% python3 -q
>>> import numpy as np
>>> np.set_printoptions(suppress=True, linewidth=100)
>>> A = np.array([[-1.0, -3.0, 3.0, 0.0],
...     [-1.0, -2.0, 0.0, -1.0],
...     [-1.0, -4.0, 2.0, -1.0],
...     [0.0, 3.0, -3.0, -1.0]])
>>> A
array([[-1., -3.,  3.,  0.],
       [-1., -2.,  0., -1.],
       [-1., -4.,  2., -1.],
       [ 0.,  3., -3., -1.]])
>>> np.round(np.linalg.det(2 * A), 2), round(float(np.linalg.det(A)), 2)
(np.float64(-64.0), -4.0)
>>> np.kron(np.eye(2, dtype=int), A)
array([[-1., -3.,  3.,  0., -0., -0.,  0.,  0.],
       [-1., -2.,  0., -1., -0., -0.,  0., -0.],
       [-1., -4.,  2., -1., -0., -0.,  0., -0.],
       [ 0.,  3., -3., -1.,  0.,  0., -0., -0.],
       [-0., -0.,  0.,  0., -1., -3.,  3.,  0.],
       [-0., -0.,  0., -0., -1., -2.,  0., -1.],
       [-0., -0.,  0., -0., -1., -4.,  2., -1.],
       [ 0.,  0., -0., -0.,  0.,  3., -3., -1.]])
>>> np.round(np.linalg.det(A[::-1]), 2)
np.float64(-4.0)
>>> print(np.round(np.linalg.eigvals(A), 2))
[-2.+0.j  2.+0.j -1.+0.j -1.-0.j]
>>> round(np.linalg.det(A.T), 2)
np.float64(-4.0)
>>> np.round(np.linalg.eigvals(A).sum().real, 2)
np.float64(-2.0)
>>> r0 = np.array([-1, -1, 2, 1])
>>> Y = A + np.outer(r0, np.eye(4)[2])
>>> print(Y)
[[-1. -3.  2.  0.]
 [-1. -2. -1. -1.]
 [-1. -4.  4. -1.]
 [ 0.  3. -2. -1.]]
>>> round(np.linalg.det(Y) / np.linalg.det(A), 2), round(float(1 + np.linalg.solve(A, r0)[2]), 2)
(np.float64(3.0), 3.0)
>>> mat = np.loadtxt("m.csv", delimiter=",")
>>> mat
array([[ 0.,  0.,  0.,  3., -1., -3.,  1., -3., -1., -1.,  0.],
       [ 0.,  0.,  0.,  2.,  1.,  3.,  0., -1.,  1.,  1., -1.],
       [ 0.,  0.,  0., -1., -2., -3., -1., -3.,  1.,  0., -2.],
       [ 3.,  2., -1.,  0.,  0.,  0.,  0.,  0.,  0.,  0.,  0.],
       [-1.,  1., -2.,  0.,  0.,  0.,  0.,  0.,  0.,  0.,  0.],
       [-3.,  3., -3.,  0.,  0.,  0.,  0.,  0.,  0.,  0.,  0.],
       [ 1.,  0., -1.,  0.,  0.,  0.,  0.,  0.,  0.,  0.,  0.],
       [-3., -1., -3.,  0.,  0.,  0.,  0.,  0.,  0.,  0.,  0.],
       [-1.,  1.,  1.,  0.,  0.,  0.,  0.,  0.,  0.,  0.,  0.],
       [-1.,  1.,  0.,  0.,  0.,  0.,  0.,  0.,  0.,  0.,  0.],
       [ 0., -1., -2.,  0.,  0.,  0.,  0.,  0.,  0.,  0.,  0.]])
>>> np.count_nonzero(mat)
np.int64(42)
>>> print(np.unravel_index(np.abs(mat).argmax(), mat.shape))
(np.int64(0), np.int64(3))
>>> np.round(np.linalg.svd(mat, compute_uv=False), 2) + 0
array([6.84, 6.84, 4.32, 4.32, 3.55, 3.55, 0.  , 0.  , 0.  , 0.  , 0.  ])
>>> mat - mat[0]
array([[ 0.,  0.,  0.,  0.,  0.,  0.,  0.,  0.,  0.,  0.,  0.],
       [ 0.,  0.,  0., -1.,  2.,  6., -1.,  2.,  2.,  2., -1.],
       [ 0.,  0.,  0., -4., -1.,  0., -2.,  0.,  2.,  1., -2.],
       [ 3.,  2., -1., -3.,  1.,  3., -1.,  3.,  1.,  1.,  0.],
       [-1.,  1., -2., -3.,  1.,  3., -1.,  3.,  1.,  1.,  0.],
       [-3.,  3., -3., -3.,  1.,  3., -1.,  3.,  1.,  1.,  0.],
       [ 1.,  0., -1., -3.,  1.,  3., -1.,  3.,  1.,  1.,  0.],
       [-3., -1., -3., -3.,  1.,  3., -1.,  3.,  1.,  1.,  0.],
       [-1.,  1.,  1., -3.,  1.,  3., -1.,  3.,  1.,  1.,  0.],
       [-1.,  1.,  0., -3.,  1.,  3., -1.,  3.,  1.,  1.,  0.],
       [ 0., -1., -2., -3.,  1.,  3., -1.,  3.,  1.,  1.,  0.]])
>>> mat.sum(axis=1)
array([ -5.,   6., -11.,   4.,  -2.,  -3.,   0.,  -7.,   1.,   0.,  -3.])
>>> np.round(mat.mean(axis=0), 2)
array([-0.45,  0.55, -1.  ,  0.36, -0.18, -0.27,  0.  , -0.64,  0.09,  0.  , -0.27])
